% ipython --no-banner

In [1]: import numpy as np

In [2]: np.set_printoptions(precision=1, suppress=True, linewidth=120, legacy="1.25")

In [3]: data = np.array([[0, 0, 1, -2, 1, 0],
   ...:     [1, 1, 1, 3, 3, 3],
   ...:     [3, 3, -3, -1, 0, -2],
   ...:     [-2, 3, 3, -3, -3, -2],
   ...:     [-2, 2, 1, -1, -2, -2],
   ...:     [0, 1, -2, -3, 2, -2],
   ...:     [-1, 2, 0, -3, -2, -2],
   ...:     [1, 2, -3, 1, 0, -3]])

In [4]: data[:, 0] = 2 * data[:, 3]

In [5]: data
Out[5]: 
array([[-4,  0,  1, -2,  1,  0],
       [ 6,  1,  1,  3,  3,  3],
       [-2,  3, -3, -1,  0, -2],
       [-6,  3,  3, -3, -3, -2],
       [-2,  2,  1, -1, -2, -2],
       [-6,  1, -2, -3,  2, -2],
       [-6,  2,  0, -3, -2, -2],
       [ 2,  2, -3,  1,  0, -3]])

In [6]: # rank 5

In [7]: Uu, sv = np.linalg.svd(data)
Traceback (most recent call last):
  Cell In[7], line 1
    Uu, sv = np.linalg.svd(data)
ValueError: too many values to unpack (expected 2)


In [8]: Uu, sv, Vh = np.linalg.svd(data, full_matrices=False)

In [9]: np.round(Vh @ Vh.T, 1) + 0
Out[9]: 
array([[1., 0., 0., 0., 0., 0.],
       [0., 1., 0., 0., 0., 0.],
       [0., 0., 1., 0., 0., 0.],
       [0., 0., 0., 1., 0., 0.],
       [0., 0., 0., 0., 1., 0.],
       [0., 0., 0., 0., 0., 1.]])

In [10]: np.cumsum(sv ** 2) / np.sum(sv ** 2)
Out[10]: array([0.7, 0.9, 1. , 1. , 1. , 1. ])

In [11]: np.round(Uu.T @ data @ Vh.T, 1) + 0
Out[11]: 
array([[15.9,  0. ,  0. ,  0. ,  0. ,  0. ],
       [ 0. ,  7. ,  0. ,  0. ,  0. ,  0. ],
       [ 0. ,  0. ,  5.5,  0. ,  0. ,  0. ],
       [ 0. ,  0. ,  0. ,  3.8,  0. ,  0. ],
       [ 0. ,  0. ,  0. ,  0. ,  1.4,  0. ],
       [ 0. ,  0. ,  0. ,  0. ,  0. ,  0. ]])

In [12]: np.round(sv / sv[0], 1) + 0
Out[12]: array([1. , 0.4, 0.3, 0.2, 0.1, 0. ])

In [13]: np.round(data @ np.linalg.pinv(data) @ data, 1) + 0
Out[13]: 
array([[-4.,  0.,  1., -2.,  1.,  0.],
       [ 6.,  1.,  1.,  3.,  3.,  3.],
       [-2.,  3., -3., -1.,  0., -2.],
       [-6.,  3.,  3., -3., -3., -2.],
       [-2.,  2.,  1., -1., -2., -2.],
       [-6.,  1., -2., -3.,  2., -2.],
       [-6.,  2.,  0., -3., -2., -2.],
       [ 2.,  2., -3.,  1.,  0., -3.]])

In [14]: np.allclose(data[:-1].T @ np.linalg.lstsq(data[:-1].T, data[-1])[0], data[-1])
Out[14]: True

In [15]: feats = np.load("test10.npy")

In [16]: feats
Out[16]: 
array([[0, 0, 0, 1],
       [0, 0, 0, 1],
       [0, 0, 0, 2],
       [0, 0, 0, 0]])

In [17]: np.linalg.matrix_power(feats - np.diag(np.diag(feats)), 4)
Out[17]: 
array([[0, 0, 0, 0],
       [0, 0, 0, 0],
       [0, 0, 0, 0],
       [0, 0, 0, 0]])

In [18]: np.linalg.matrix_rank(feats - feats[0, 0] * np.eye(4))
Out[18]: 1

In [19]: np.prod(np.diag(feats)), round(np.linalg.det(feats), 1)
Out[19]: (0, 0.0)

In [20]: np.sort(np.linalg.eigvals(feats))
Out[20]: array([0., 0., 0., 0.])
